% ipython --no-banner

In [1]: import numpy as np

In [2]: from numpy import linalg as LA

In [3]: np.set_printoptions(precision=1, suppress=True, linewidth=100)

In [4]: m1 = np.load("test9.npy")

In [5]: m1
Out[5]: 
array([[-1,  4, -1,  4],
       [ 0, -5,  0, -5],
       [-1,  4,  0,  0],
       [ 0, -5,  0,  0]])

In [6]: f, g = m1[0], m1[3]

In [7]: f @ g
Out[7]: np.int64(-20)

In [8]: p = (f @ g) / (f @ f) * f

In [9]: round(float(LA.norm(f + g) ** 2 + LA.norm(f - g) ** 2), 1)
Out[9]: 118.0

In [10]: np.outer(f, g)
Out[10]: 
array([[  0,   5,   0,   0],
       [  0, -20,   0,   0],
       [  0,   5,   0,   0],
       [  0, -20,   0,   0]])

In [11]: (g - p) @ f
Out[11]: np.float64(0.0)

In [12]: q, evecs = LA.qr(m1[:, :2])[0], LA.qr(m1[:, 2:])[0]

In [13]: s = LA.svd(q.T @ evecs, compute_uv=False)

In [14]: s
Out[14]: array([0.7, 0.7])

In [15]: arr = np.load("x.npy")

In [16]: arr
Out[16]: 
array([[ 14.6, -12.7,   5. ],
       [ 15.5, -12.6,   0.8],
       [-14.8,  12.7,  -4.3],
       [-10.9,   5.6,  15.8],
       [ -3.5,   6.5, -18.6],
       [  6.9,  -1.8, -18.7],
       [ -8.8,   3.5,  17.6],
       [ -2.5,  -2. ,  19.7],
       [  6.1,  -8.3,  17.1],
       [-10.9,   5.6,  15.8]])

In [17]: # null space of dimension 1

In [18]: cent = arr[[6, 1]].astype(float)

In [19]: for _ in range(6):
    ...:     labels = LA.norm(arr[:, None] - cent, axis=-1).argmin(axis=1)
    ...:     cent = np.array([arr[labels == j].mean(axis=0) for j in range(2)])
    ...: 

In [20]: labels
Out[20]: array([1, 1, 0, 0, 1, 1, 0, 0, 0, 0])

In [21]: np.bincount(labels)
Out[21]: array([6, 4])

In [22]: cent[1] - cent[0]
Out[22]: array([ 15.4,  -8. , -21.5])

In [23]: np.abs(cent[1] - cent[0]).argmax()
Out[23]: np.int64(2)
